In [1]: import numpy as np

In [2]: np.set_printoptions(precision=2, suppress=True, linewidth=140)

In [3]: tidy = lambda a: np.round(a, 2) + 0

In [4]: m1 = np.load("mat.npy")

In [5]: tidy(m1)
Out[5]: 
array([[ 1.  ,  0.  ,  0.  ,  0.  ],
       [ 0.  ,  1.  ,  0.  ,  0.  ],
       [ 0.  ,  0.  , -0.5 , -0.87],
       [ 0.  ,  0.  ,  0.87, -0.5 ]])

In [6]: B = np.linalg.inv(m1)

In [7]: print(tidy(np.linalg.det(m1) * B))
[[ 1.    0.    0.    0.  ]
 [ 0.    1.    0.    0.  ]
 [ 0.    0.   -0.5   0.87]
 [ 0.    0.   -0.87 -0.5 ]]

In [8]: tidy(np.linalg.cond(m1))
Out[8]: np.float64(1.0)

In [9]: np.allclose(B, m1.T)
Out[9]: True

In [10]: tidy(m1 @ B)
Out[10]: 
array([[1., 0., 0., 0.],
       [0., 1., 0., 0.],
       [0., 0., 1., 0.],
       [0., 0., 0., 1.]])

In [11]: print((m1 != 0).astype(int))
[[1 0 0 0]
 [0 1 0 0]
 [0 0 1 1]
 [0 0 1 1]]

In [12]: W0 = np.array([[2, 2, 3, 0], [1, 12, 3, 0], [0, 2, 17, 1], [2, 3, 1, 13]])

In [13]: rng = np.random.default_rng(554)

In [14]: labels = rng.permutation(4)

In [15]: labels
Out[15]: array([0, 1, 2, 3])

In [16]: B = W0[labels][:, labels]

In [17]: np.trace(B)
Out[17]: np.int64(44)

In [18]: np.allclose(B, W0)
Out[18]: True

In [19]: B
Out[19]: 
array([[ 2,  2,  3,  0],
       [ 1, 12,  3,  0],
       [ 0,  2, 17,  1],
       [ 2,  3,  1, 13]])

In [20]: print(np.diag(B))
[ 2 12 17 13]

In [21]: print(tidy(np.poly(W0)))
[    1.   -44.   656. -3671.  4831.]

In [22]: print(tidy(np.linalg.eigvals(W0)))
[ 1.86+0.j   18.53+0.j   11.8 +0.87j 11.8 -0.87j]

In [23]: B = W0 / np.sqrt((W0 ** 2).mean(axis=1, keepdims=True))

In [24]: print(np.linalg.matrix_rank(W0 - W0.mean(axis=1, keepdims=True)))
3

In [25]: np.linalg.matrix_rank(B) == np.linalg.matrix_rank(W0)
Out[25]: np.True_

In [26]: tidy(np.abs(np.linalg.eigvals(W0)).max())
Out[26]: np.float64(18.53)

In [27]: print(tidy(np.linalg.det(W0)))
4831.0

In [28]: print(tidy(np.sort(np.abs(np.linalg.eigvals(W0)))))
[ 1.86 11.84 11.84 18.53]

In [29]: W0 @ W0
Out[29]: 
array([[  6,  34,  63,   3],
       [ 14, 152,  90,   3],
       [  4,  61, 296,  30],
       [ 33,  81,  45, 170]])

In [30]: print((W0 - W0.T) / 2)
[[ 0.   0.5  1.5 -1. ]
 [-0.5  0.   0.5 -1.5]
 [-1.5 -0.5  0.   0. ]
 [ 1.   1.5  0.   0. ]]

In [31]: np.trace(W0)
Out[31]: np.int64(44)

In [32]: np.allclose(W0 @ W0.T, W0.T @ W0)
Out[32]: False

In [33]: feats = np.load("x.npy")

In [34]: feats
Out[34]: 
array([[ 2., -2.,  0.,  0.],
       [-2., -1., -2.,  0.],
       [ 0., -2.,  1., -2.],
       [ 0.,  0., -2.,  2.]])

In [35]: # symmetric, so the eigenvalues are real

In [36]: W1 = np.array([[2, 3, 3], [0, 3, 1], [3, 3, -2], [3, -1, 0]])

In [37]: coef = np.array([-3, -3, -1])

In [38]: act = np.maximum(feats @ W1 + coef, 0)

In [39]: np.linalg.matrix_rank(act)
Out[39]: np.int64(2)

In [40]: cent = np.array([[1, 1, -1], [3, -2, 2], [3, -1, -3]])

In [41]: act @ cent
Out[41]: 
array([[ 10.,  -2., -10.],
       [  0.,   0.,   0.],
       [  0.,   0.,   0.],
       [  9.,  -3.,  -9.]])

In [42]: W1 @ cent
Out[42]: 
array([[20, -7, -5],
       [12, -7,  3],
       [ 6, -1,  9],
       [ 0,  5, -5]])

In [43]: ev, V = np.linalg.eigh(feats)

In [44]: tidy(np.abs(V[:, -1]))
Out[44]: array([0.36, 0.38, 0.62, 0.58])

In [45]: tidy(np.linalg.eigvalsh(feats + 2 * np.eye(4)))
Out[45]: array([-1.03,  2.11,  4.8 ,  6.12])

In [46]: np.abs(V[:, -1]).round(6).argmax()
Out[46]: np.int64(2)

In [47]: np.unique(ev.round(6) + 0, return_counts=True)[1]
Out[47]: array([1, 1, 1, 1])

In [48]: tidy(ev.sum()), np.trace(feats)
Out[48]: (np.float64(4.0), np.float64(4.0))

In [49]: (ev > 1e-8).sum(), (ev < -1e-8).sum()
Out[49]: (np.int64(3), np.int64(1))

In [50]: P = np.triu(np.array([[1, 3, -1, -4], [5, -5, 0, 0], [-3, -2, 3, 1], [-1, 0, -1, -2]]), 1) + np.eye(4)

In [51]: B = P @ feats @ np.linalg.inv(P)

In [52]: B
Out[52]: 
array([[ -4.,   9.,  -3., -19.],
       [ -2.,   5.,  -4.,  -4.],
       [  0.,  -2.,  -1.,   1.],
       [  0.,   0.,  -2.,   4.]])

In [53]: np.trace(B), np.trace(feats)
Out[53]: (np.float64(4.0), np.float64(4.0))

In [54]: print(P @ feats - feats @ P)
[[-6. -7.  3.  2.]
 [ 0.  6. -2. -6.]
 [ 0.  0. -2.  1.]
 [ 0.  0.  0.  2.]]

In [55]: np.linalg.matrix_rank(B)
Out[55]: np.int64(4)

In [56]: [round(float(np.linalg.det(feats[:i, :i])), 2) + 0 for i in range(1, 5)]
Out[56]: [2.0, -6.0, -14.0, -4.0]

In [57]: np.all(np.linalg.eigvalsh(feats) > 0)
Out[57]: np.False_

In [58]: tidy(np.linalg.eigvalsh(feats).min())
Out[58]: np.float64(-3.03)

In [59]: theta = np.deg2rad(36)

In [60]: J = np.eye(4)

In [61]: J[np.ix_([3, 0], [3, 0])] = [[np.cos(theta), -np.sin(theta)], [np.sin(theta), np.cos(theta)]]

In [62]: tidy(J)
Out[62]: 
array([[ 0.81,  0.  ,  0.  ,  0.59],
       [ 0.  ,  1.  ,  0.  ,  0.  ],
       [ 0.  ,  0.  ,  1.  ,  0.  ],
       [-0.59,  0.  ,  0.  ,  0.81]])

In [63]: # 3 blocks once reordered

In [64]: tidy(np.linalg.det(J))
Out[64]: np.float64(1.0)

In [65]: print(tidy(np.sort(np.abs(np.linalg.eigvals(J)))))
[1. 1. 1. 1.]

In [66]: np.allclose(J @ J.T, J.T @ J)
Out[66]: True

In [67]: tidy(np.abs(np.linalg.eigvals(J)).max())
Out[67]: np.float64(1.0)

In [68]: Q, _ = np.linalg.qr(np.array([[2.1, -1.6, 1.5, 0.3],
    ...:     [-0.9, -1.4, -2.0, 2.2],
    ...:     [0.3, -1.3, 1.1, -0.6],
    ...:     [1.9, -0.6, 0.0, -0.2]]))

In [69]: ev = np.array([-2, -2, -1, -1])

In [70]: M = Q @ np.diag(ev) @ Q.T

In [71]: print(tidy(M))
[[-1.6  -0.05 -0.24 -0.42]
 [-0.05 -1.7  -0.38  0.25]
 [-0.24 -0.38 -1.28 -0.02]
 [-0.42  0.25 -0.02 -1.41]]

In [72]: # symmetric

In [73]: ev, V = np.linalg.eigh(M)

In [74]: x0 = np.array([2, -2, -3, 3])

In [75]: tidy(np.abs(M).sum(axis=1).max()), tidy(np.abs(ev).max())
Out[75]: (np.float64(2.38), np.float64(2.0))

In [76]: V * np.maximum(ev, 0) @ V.T
Out[76]: 
array([[0., 0., 0., 0.],
       [0., 0., 0., 0.],
       [0., 0., 0., 0.],
       [0., 0., 0., 0.]])

In [77]: tidy(np.linalg.eigvalsh(M[1:, 1:]))
Out[77]: array([-2. , -1.4, -1. ])

In [78]: tidy(np.linalg.eigvals(m1))
Out[78]: array([-0.5+0.87j, -0.5-0.87j,  1. +0.j  ,  1. +0.j  ])

In [79]: tidy(np.linalg.det(m1.T))
Out[79]: np.float64(1.0)

In [80]: tidy(np.linalg.eigvals(m1).sum().real)
Out[80]: np.float64(1.0)

In [81]: A = np.load("out18.npy")

In [82]: tidy(A)
Out[82]: 
array([[-2.67,  1.12, -0.8 ],
       [ 0.76, -0.24, -2.89],
       [-1.14, -2.77, -0.07]])

In [83]: Uu, s, vt = np.linalg.svd(A, full_matrices=False)

In [84]: tidy(np.sqrt((s ** 2).sum())), tidy(np.linalg.norm(A))
Out[84]: (np.float64(5.2), np.float64(5.2))

In [85]: tidy(Uu.T @ A @ vt.T)
Out[85]: 
array([[3., 0., 0.],
       [0., 3., 0.],
       [0., 0., 3.]])

In [86]: print(np.allclose(Uu * s @ vt, A))
True

In [87]: tidy(Uu.T @ Uu)
Out[87]: 
array([[1., 0., 0.],
       [0., 1., 0.],
       [0., 0., 1.]])

In [88]: tidy(vt @ vt.T)
Out[88]: 
array([[1., 0., 0.],
       [0., 1., 0.],
       [0., 0., 1.]])

In [89]: x0 = np.array([5, 5, 2])

In [90]: np.sign((A @ x0).round(6))
Out[90]: array([-1., -1., -1.])

In [91]: tidy(A @ np.ones(3))
Out[91]: array([-2.34, -2.37, -3.99])

In [92]: tidy(np.einsum("ij,j->i", A, x0))
Out[92]: array([ -9.32,  -3.17, -19.72])

In [93]: data = np.load("data.npy")

In [94]: data
Out[94]: 
array([[ 0,  0, -2,  2],
       [ 0,  0,  2, -2],
       [ 2, -2,  0, -3],
       [-2,  2,  3,  0]])

In [95]: # antisymmetric, zero diagonal

In [96]: P = np.triu(np.array([[-2, -1, -1, 2], [1, -1, 3, -3], [1, -2, -1, -2], [3, -3, 2, -2]]), 1) + np.eye(4)

In [97]: B = P @ data @ np.linalg.inv(P)

In [98]: tidy(np.poly(B))
Out[98]: array([ 1.,  0., 25.,  0.,  0.])

In [99]: B
Out[99]: 
array([[ -6.,   0.,  -4.,  11.],
       [ 12.,   0.,   5., -25.],
       [  6.,   0.,   0., -15.],
       [ -2.,   0.,   1.,   6.]])

In [100]: np.linalg.matrix_rank(B)
Out[100]: np.int64(2)

In [101]: tidy(np.linalg.det(B))
Out[101]: np.float64(0.0)

In [102]: W1 = np.array([[0, 3, -1, -3], [3, -1, -3, 0], [-2, -1, 1, -1], [0, 2, 0, 2]])

In [103]: coef = np.array([1, -1, 1, 1])

In [104]: act = np.maximum(B @ W1 + coef, 0)

In [105]: np.linalg.matrix_rank(act)
Out[105]: np.int64(3)

In [106]: print((act > 0).mean(axis=0))
[0.5 0.5 0.5 0.5]

In [107]: act
Out[107]: 
array([[ 9.,  7.,  3., 45.],
       [ 0.,  0.,  0.,  0.],
       [ 1.,  0.,  0.,  0.],
       [ 0.,  4.,  4., 18.]])

In [108]: cent = np.array([[-1, 0], [0, 0], [-1, -2], [-2, -2]])

In [109]: act @ cent
Out[109]: 
array([[-102.,  -96.],
       [   0.,    0.],
       [  -1.,    0.],
       [ -40.,  -44.]])

In [110]: (act @ cent).round(6).argmax(axis=1)
Out[110]: array([1, 0, 1, 0])

In [111]: [round(float(x), 2) for x in np.linalg.svd(data, compute_uv=False)[:3]]
Out[111]: [5.0, 5.0, 0.0]

In [112]: tidy(np.linalg.norm(data, 2) / np.linalg.norm(data))
Out[112]: np.float64(0.71)

In [113]: np.linalg.cond(data) > 100
Out[113]: np.True_

In [114]: X = np.load("w.npy")

In [115]: X
Out[115]: 
array([[14, -6,  5],
       [-6,  6,  1],
       [ 5,  1, 11]])

In [116]: # symmetric

In [117]: u = np.array([0, 2])

In [118]: print(np.polyval(u, X[0]))
[2 2 2]

In [119]: labels = rng.permutation(3)

In [120]: labels
Out[120]: array([2, 1, 0])

In [121]: B = X[labels][:, labels]

In [122]: B
Out[122]: 
array([[11,  1,  5],
       [ 1,  6, -6],
       [ 5, -6, 14]])

In [123]: tidy(np.sort(np.abs(np.linalg.eigvals(B))))
Out[123]: array([ 1.55, 10.2 , 19.25])

In [124]: np.trace(B)
Out[124]: np.int64(31)

In [125]: tidy(np.linalg.det(B)), tidy(np.linalg.det(X[labels]))
Out[125]: (np.float64(304.0), np.float64(-304.0))

In [126]: np.diag(B)
Out[126]: array([11,  6, 14])
